$ python -q
>>> import numpy as np
>>> from numpy import linalg as LA
>>> np.set_printoptions(precision=2, suppress=True, linewidth=160)
>>> A = np.array([[-12.0, -3.0, -9.0, -7.0],
...     [-4.0, -1.0, -4.0, -2.0],
...     [14.0, 3.0, 11.0, 7.0],
...     [4.0, 3.0, 4.0, 4.0]])
>>> print(A.reshape(2, -1))
[[-12.  -3.  -9.  -7.  -4.  -1.  -4.  -2.]
 [ 14.   3.  11.   7.   4.   3.   4.   4.]]
>>> print(A.ravel(order="F"))
[-12.  -4.  14.   4.  -3.  -1.   3.   3.  -9.  -4.  11.   4.  -7.  -2.   7.   4.]
>>> blk = A.reshape(4, 2, -1)
>>> print(blk.sum(axis=1))
[[-21. -10.]
 [ -8.  -3.]
 [ 25.  10.]
 [  8.   7.]]
>>> print(np.einsum("ihd,ihd->ih", blk, blk))
[[153. 130.]
 [ 17.  20.]
 [205. 170.]
 [ 25.  32.]]
>>> print(blk.transpose(1, 0, 2))
[[[-12.  -3.]
  [ -4.  -1.]
  [ 14.   3.]
  [  4.   3.]]

 [[ -9.  -7.]
  [ -4.  -2.]
  [ 11.   7.]
  [  4.   4.]]]
>>> print(blk.shape)
(4, 2, 2)
>>> print(np.einsum("ihd,jhd->hij", blk, blk).shape)
(2, 4, 4)
>>> print(blk[:, 0])
[[-12.  -3.]
 [ -4.  -1.]
 [ 14.   3.]
 [  4.   3.]]
>>> vec = np.array([-3, -3, -2, 3])
>>> y = A @ vec
>>> c, lr = np.zeros(4), 1 / LA.norm(A, 2) ** 2
>>> for i in range(60):
...     c -= lr * A.T @ (A @ c - y)
...     if i % 10 == 0: print(i, round(LA.norm(A @ c - y), 2))
... 
0 3.21
10 3.06
20 2.93
30 2.8
40 2.69
50 2.59
>>> print(np.round(LA.cond(A), 2))
148.03
>>> print(np.round(LA.norm(A, 2) / LA.norm(A), 2))
1.0
>>> print([round(float(x), 2) for x in LA.svd(A, compute_uv=False)[:3]])
[27.29, 2.48, 0.96]
>>> K = np.load("m.npy")
>>> print(K)
[[ 0.29 -0.25  0.2  -0.13  0.18 -0.11  0.08 -0.03 -0.19]
 [-0.25  0.21 -0.17  0.12 -0.14  0.08 -0.07  0.02  0.17]
 [ 0.2  -0.17  0.15 -0.11  0.08 -0.04  0.09  0.01 -0.16]
 [-0.13  0.12 -0.11  0.12  0.06 -0.06 -0.14 -0.07  0.18]
 [ 0.18 -0.14  0.08  0.06  0.42 -0.31 -0.19 -0.21  0.08]
 [-0.11  0.08 -0.04 -0.06 -0.31  0.23  0.16  0.16 -0.09]
 [ 0.08 -0.07  0.09 -0.14 -0.19  0.16  0.21  0.14 -0.2 ]
 [-0.03  0.02  0.01 -0.07 -0.21  0.16  0.14  0.12 -0.1 ]
 [-0.19  0.17 -0.16  0.18  0.08 -0.09 -0.2  -0.1   0.25]]
>>> # rank 2
>>> other = np.array([[1, 3, 4],
...     [1, 4, 5],
...     [0, 3, 2],
...     [5, 5, 3],
...     [1, 4, 5],
...     [4, 5, 3],
...     [3, 5, 4],
...     [2, 4, 3],
...     [0, 2, 1]])
>>> print(np.vstack([K, other.T]).shape)
(12, 9)
>>> print(LA.matrix_rank(K @ other))
2
>>> print(np.abs(np.diag(LA.qr(K)[1])) > 1e-9)
[ True  True False False False False False False False]
>>> print(K @ LA.pinv(K) @ K)
[[ 0.29 -0.25  0.2  -0.13  0.18 -0.11  0.08 -0.03 -0.19]
 [-0.25  0.21 -0.17  0.12 -0.14  0.08 -0.07  0.02  0.17]
 [ 0.2  -0.17  0.15 -0.11  0.08 -0.04  0.09  0.01 -0.16]
 [-0.13  0.12 -0.11  0.12  0.06 -0.06 -0.14 -0.07  0.18]
 [ 0.18 -0.14  0.08  0.06  0.42 -0.31 -0.19 -0.21  0.08]
 [-0.11  0.08 -0.04 -0.06 -0.31  0.23  0.16  0.16 -0.09]
 [ 0.08 -0.07  0.09 -0.14 -0.19  0.16  0.21  0.14 -0.2 ]
 [-0.03  0.02  0.01 -0.07 -0.21  0.16  0.14  0.12 -0.1 ]
 [-0.19  0.17 -0.16  0.18  0.08 -0.09 -0.2  -0.1   0.25]]
>>> print(np.unique(K.round(6), axis=0).shape)
(9, 9)
>>> F = np.diag(np.array([0, 2, 0, 0, 3, 2, 3, 1, 1]))
>>> print(F)
[[0 0 0 0 0 0 0 0 0]
 [0 2 0 0 0 0 0 0 0]
 [0 0 0 0 0 0 0 0 0]
 [0 0 0 0 0 0 0 0 0]
 [0 0 0 0 3 0 0 0 0]
 [0 0 0 0 0 2 0 0 0]
 [0 0 0 0 0 0 3 0 0]
 [0 0 0 0 0 0 0 1 0]
 [0 0 0 0 0 0 0 0 1]]
>>> # equal to its transpose
>>> left, sigma, VT = LA.svd(F)
>>> print(sigma)
[3. 3. 2. 2. 1. 1. 0. 0. 0.]
>>> print(np.argmax(sigma[:-1] / (sigma[1:] + 1e-6)) + 1)
6
>>> other = left[:, :6] @ np.diag(sigma[:6]) @ VT[:6]
>>> print(np.abs(F - other).max())
0.0
>>> print(LA.matrix_rank(F, rtol=0.05))
6
>>> print(round(float(LA.norm(F - other, 2)), 2), sigma[6])
0.0 0.0
>>> print(other)
[[0. 0. 0. 0. 0. 0. 0. 0. 0.]
 [0. 2. 0. 0. 0. 0. 0. 0. 0.]
 [0. 0. 0. 0. 0. 0. 0. 0. 0.]
 [0. 0. 0. 0. 0. 0. 0. 0. 0.]
 [0. 0. 0. 0. 3. 0. 0. 0. 0.]
 [0. 0. 0. 0. 0. 2. 0. 0. 0.]
 [0. 0. 0. 0. 0. 0. 3. 0. 0.]
 [0. 0. 0. 0. 0. 0. 0. 1. 0.]
 [0. 0. 0. 0. 0. 0. 0. 0. 1.]]
>>> rng = np.random.default_rng(368570)
>>> z = rng.permutation(9)
>>> print(z)
[8 4 7 1 6 5 2 0 3]
>>> other = F[z][:, z]
>>> print(np.diag(other))
[1 3 1 2 3 2 0 0 0]
>>> print(np.allclose(other, F))
False
>>> print(np.sort(np.abs(LA.eigvals(other))))
[0. 0. 0. 1. 1. 2. 2. 3. 3.]
>>> print(other)
[[1 0 0 0 0 0 0 0 0]
 [0 3 0 0 0 0 0 0 0]
 [0 0 1 0 0 0 0 0 0]
 [0 0 0 2 0 0 0 0 0]
 [0 0 0 0 3 0 0 0 0]
 [0 0 0 0 0 2 0 0 0]
 [0 0 0 0 0 0 0 0 0]
 [0 0 0 0 0 0 0 0 0]
 [0 0 0 0 0 0 0 0 0]]
>>> print(np.round(LA.det(other), 2), round(float(LA.det(F[z])), 2))
0.0 0.0
